In [1]: import numpy as np

In [2]: import numpy.linalg as la

In [3]: np.set_printoptions(precision=2, suppress=True, linewidth=100, sign=" ")

In [4]: J = np.loadtxt("layer18.csv", delimiter=",")

In [5]: J
Out[5]: 
array([[ 0.,  0., -3.],
       [ 0.,  0., -2.],
       [ 3.,  2.,  0.]])

In [6]: rng = np.random.default_rng(500)

In [7]: idx = rng.permutation(3)

In [8]: idx
Out[8]: array([ 1,  0,  2])

In [9]: M2 = J[idx][:, idx]

In [10]: np.sort(np.abs(la.eigvals(M2)))
Out[10]: array([ 0.  ,  3.61,  3.61])

In [11]: np.diag(M2)
Out[11]: array([ 0.,  0.,  0.])

In [12]: M2
Out[12]: 
array([[ 0.,  0., -2.],
       [ 0.,  0., -3.],
       [ 2.,  3.,  0.]])

In [13]: np.allclose(M2, J)
Out[13]: False

In [14]: np.round(la.det(M2), 2), round(la.det(J[idx]), 2)
Out[14]: (np.float64(0.0), np.float64(0.0))

In [15]: print(np.allclose(J, J.T))
False

In [16]: (J + J.T) / 2
Out[16]: 
array([[ 0.,  0.,  0.],
       [ 0.,  0.,  0.],
       [ 0.,  0.,  0.]])

In [17]: np.trace(J)
Out[17]: np.float64(0.0)

In [18]: J @ J
Out[18]: 
array([[ -9.,  -6.,   0.],
       [ -6.,  -4.,   0.],
       [  0.,   0., -13.]])

In [19]: (J - J.T) / 2
Out[19]: 
array([[ 0.,  0., -3.],
       [ 0.,  0., -2.],
       [ 3.,  2.,  0.]])

In [20]: la.matrix_power(J, 4)
Out[20]: 
array([[ 117.,   78.,    0.],
       [  78.,   52.,    0.],
       [   0.,    0.,  169.]])

In [21]: round(float(la.det(J)), 2)
Out[21]: 0.0

In [22]: np.allclose(J @ J.T, J.T @ J)
Out[22]: True

In [23]: la.norm(J, axis=1).argmax()
Out[23]: np.int64(2)

In [24]: round(la.norm(J, 1), 2), np.round(la.norm(J, np.inf), 2)
Out[24]: (np.float64(5.0), np.float64(5.0))

In [25]: round(float(la.norm(J) ** 2 / la.norm(J, 2) ** 2), 2)
Out[25]: 2.0

In [26]: la.norm(J, axis=1)
Out[26]: array([ 3.  ,  2.  ,  3.61])

In [27]: la.norm(J, axis=0)
Out[27]: array([ 3.  ,  2.  ,  3.61])

In [28]: np.round(la.norm(J[2], 1), 2), round(float(la.norm(J[2], np.inf)), 2)
Out[28]: (np.float64(5.0), 3.0)

In [29]: print(round(float(la.norm(J, 2)), 2))
3.61
